% python3 -q
>>> import numpy as np
>>> from numpy import linalg as LA
>>> np.set_printoptions(precision=1, suppress=True, linewidth=160)
>>> rnd = lambda a: np.round(a, 1) + 0
>>> cent = np.array([[-1, 2, 0], [0, 2, -1], [2, 2, 1]])
>>> F = np.repeat(cent, 20 // 3, axis=0)
>>> rng = np.random.default_rng(4223)
>>> F = F + 0.3 * rng.normal(size=F.shape)
>>> print(rnd(F))
[[-1.3  2.  -0.3]
 [-1.1  2.1  0.4]
 [-1.1  1.8  0.1]
 [-0.9  2.3  0.2]
 [-1.   2.   0. ]
 [-1.1  1.5  0.3]
 [ 0.3  1.9 -0.5]
 [-0.2  1.7 -1. ]
 [ 0.2  2.  -0.9]
 [ 0.1  2.1 -0.8]
 [ 0.   1.9 -0.9]
 [-0.7  2.3 -0.9]
 [ 2.3  2.1  0.9]
 [ 1.   2.6  1. ]
 [ 1.8  1.7  0.7]
 [ 2.5  2.4  1.4]
 [ 2.5  1.9  1.5]
 [ 2.2  1.7  0.9]]
>>> cen = F - F.mean(axis=0)
>>> left, s, vt = LA.svd(cen, full_matrices=False)
>>> print((np.sign(left[:, 0]) == np.sign(left[0, 0])).astype(int))
[1 1 1 1 1 1 1 1 1 1 1 1 0 0 0 0 0 0]
>>> print(LA.matrix_rank(cen))
3
>>> print(rnd(np.abs(vt[-1])))
[0.  1.  0.1]
>>> print(np.abs(vt[0]).argmax())
0
>>> print(rnd(s ** 2 / (s ** 2).sum()))
[0.8 0.1 0. ]
>>> cen = (F - F.mean(axis=0)) / F.std(axis=0)
>>> print(np.argwhere(np.abs(cen) > 2))
[[13  1]]
>>> print(cen.std(axis=0))
[1. 1. 1.]
>>> coef = LA.lstsq(np.delete(cen, 2, axis=1), cen[:, 2])[0]
>>> print(rnd(coef))
[0.6 0.1]
>>> mat = np.loadtxt("a.csv", delimiter=",")
>>> print(mat)
[[ 0.  0.  0.  0.]
 [ 0. -8.  5.  0.]
 [ 0. -1. -8.  0.]
 [ 0.  0.  0.  3.]]
>>> # 3 groups of indices that never mix
>>> proj = np.triu(np.array([[2, 0, 0, 1], [0, 1, 2, 1], [3, 3, 0, 3], [2, 1, 2, 1]]), 1) + np.eye(4)
>>> out = proj @ mat @ LA.inv(proj)
>>> print(rnd(LA.det(out)))
0.0
>>> print(out)
[[  0.   0.   0.   3.]
 [  0. -10.   9. -14.]
 [  0.  -1.  -6.  28.]
 [  0.   0.   0.   3.]]
>>> print(proj @ mat - mat @ proj)
[[ 0.  0.  0.  3.]
 [ 0. -2.  0. -4.]
 [ 0.  0.  2. 34.]
 [ 0.  0.  0.  0.]]
>>> print(rnd(np.poly(out)))
[   1.   13.   21. -207.    0.]
>>> print(np.trace(out), np.trace(mat))
-13.0 -13.0
>>> print(LA.matrix_rank(out, rtol=0.1))
2
>>> print(rnd(LA.norm(out, 2) / LA.norm(out)))
1.0
>>> print((mat != 0).astype(int))
[[0 0 0 0]
 [0 1 1 0]
 [0 1 1 0]
 [0 0 0 1]]
>>> print(mat @ mat)
[[  0.   0.   0.   0.]
 [  0.  59. -80.   0.]
 [  0.  16.  59.   0.]
 [  0.   0.   0.   9.]]
>>> print(np.flatnonzero(LA.matrix_power((mat != 0) + (mat.T != 0) + np.eye(4), 4)[1]))
[1 2]
>>> print(rnd(LA.det(mat)))
0.0
>>> rk = LA.matrix_rank(mat)
>>> print(rk)
3
>>> null = LA.svd(mat)[2][rk:].T
>>> print(LA.matrix_rank(mat.T @ mat), LA.matrix_rank(mat @ mat.T))
3 3
>>> print(null @ null.T)
[[1. 0. 0. 0.]
 [0. 0. 0. 0.]
 [0. 0. 0. 0.]
 [0. 0. 0. 0.]]
>>> print([int(LA.matrix_rank(np.delete(mat, i, axis=0))) for i in range(4)])
[3, 2, 2, 2]
>>> print(np.allclose(mat @ null, 0))
True
>>> print(mat @ null)
[[0.]
 [0.]
 [0.]
 [0.]]
>>> print(rnd(LA.norm(mat, 2) / LA.norm(mat)))
0.8
>>> print(LA.cond(mat) > 100)
True
>>> A = np.load("dump.npy")
>>> print(rnd(A))
[[ 3.1  3.9  0.3]
 [-4.   3.  -0.3]
 [ 3.2 -3.8  0.2]
 [ 2.2 -4.5  0.1]
 [ 3.6 -3.5  0.2]
 [ 4.6 -2.   0.3]
 [-2.3 -4.4 -0.2]
 [-3.5 -3.6 -0.3]
 [ 5.   0.   0.4]
 [-3.3  3.8 -0.2]
 [ 4.9 -0.6  0.4]
 [-2.4  4.4 -0.1]]
>>> dist = LA.norm(A[:, None] - A[None], axis=-1)
>>> print(rnd(dist[9]))
[ 6.4  1.1 10.   9.9 10.   9.8  8.2  7.3  9.1  0.   9.3  1.1]
>>> print(LA.matrix_rank(dist ** 2))
3
